$ python -q
>>> import numpy as np
>>> np.set_printoptions(precision=3, suppress=True, linewidth=160, floatmode="fixed")
>>> def tidy(a):
...     return np.round(a, 3) + 0
... 
>>> arr = np.loadtxt("mat.csv", delimiter=",")
>>> arr
array([[-11.006,   2.008,  -4.982,  -6.991,  -2.028],
       [  9.056,  13.977,  11.006,   3.021,  31.980],
       [  4.975,  13.999,   9.048,   1.983,  32.998],
       [ -6.004, -15.978,  -9.958,   1.986, -27.953],
       [ 10.979,  26.002,  14.979, -22.021,   3.015],
       [  1.993,   1.021,   1.965,   5.984,  14.007]])
>>> gram = arr.T @ arr
>>> tidy(np.linalg.svd(arr, compute_uv=False) ** 2)
array([4592.845, 1181.499,  186.087,    0.004,    0.000])
>>> tidy(np.trace(gram)), tidy((arr ** 2).sum())
(np.float64(5960.435), np.float64(5960.435))
>>> np.linalg.matrix_rank(gram)
np.int64(5)
>>> (arr @ arr.T).shape
(6, 6)
>>> tidy(np.diag(gram))
array([ 388.452, 1327.804,  555.212,  586.610, 3102.358])
>>> Y = np.array([[-5, 8, 4], [2, 4, 8], [1, -5, 5], [4, 0, 8], [-9, 4, 8]])
>>> np.vstack([arr, Y.T]).shape
(9, 5)
>>> Y @ arr
Traceback (most recent call last):
  File "<python-input-13>", line 1, in <module>
    Y @ arr
    ~~^~~~~
ValueError: matmul: Input operand 1 has a mismatch in its core dimension 0, with gufunc signature (n?,k),(k,m?)->(n?,m?) (size 6 is different from 3)
>>> A = np.load("run10.npy")
>>> A
array([[ 0,  0,  0,  0,  7,  0],
       [ 0,  0,  0, -4,  0,  0],
       [-9,  0,  0,  0,  0,  0],
       [ 0,  0,  0,  0,  0, -8],
       [ 0,  0,  0,  0,  0,  0],
       [ 0, -6,  0,  0,  0,  0]])
>>> rng = np.random.default_rng(84)
>>> z = rng.permutation(6)
>>> z
array([0, 5, 2, 4, 3, 1])
>>> Y = A[z][:, z]
>>> Y
array([[ 0,  0,  0,  7,  0,  0],
       [ 0,  0,  0,  0,  0, -6],
       [-9,  0,  0,  0,  0,  0],
       [ 0,  0,  0,  0,  0,  0],
       [ 0, -8,  0,  0,  0,  0],
       [ 0,  0,  0,  0, -4,  0]])
>>> np.allclose(Y, A)
False
>>> rank = np.linalg.matrix_rank(Y)
>>> rank
np.int64(5)
>>> N = np.linalg.svd(Y)[2][rank:].T
>>> [int(np.linalg.matrix_rank(Y[:i])) for i in range(1, len(Y) + 1)]
[1, 2, 3, 3, 4, 5]
>>> Y @ N
array([[0.000],
       [0.000],
       [0.000],
       [0.000],
       [0.000],
       [0.000]])
>>> np.allclose(Y @ N, 0)
True
>>> N[:, 0] / N[np.abs(N[:, 0]).round(6).argmax(), 0]
array([-0.000, -0.000,  1.000, -0.000, -0.000, -0.000])
>>> [int(np.linalg.matrix_rank(np.delete(Y, i, axis=0))) for i in range(6)]
[4, 4, 4, 5, 4, 4]
>>> N @ N.T
array([[0.000, 0.000, 0.000, 0.000, 0.000, 0.000],
       [0.000, 0.000, 0.000, 0.000, 0.000, 0.000],
       [0.000, 0.000, 1.000, 0.000, 0.000, 0.000],
       [0.000, 0.000, 0.000, 0.000, 0.000, 0.000],
       [0.000, 0.000, 0.000, 0.000, 0.000, 0.000],
       [0.000, 0.000, 0.000, 0.000, 0.000, 0.000]])
>>> N.shape
(6, 1)
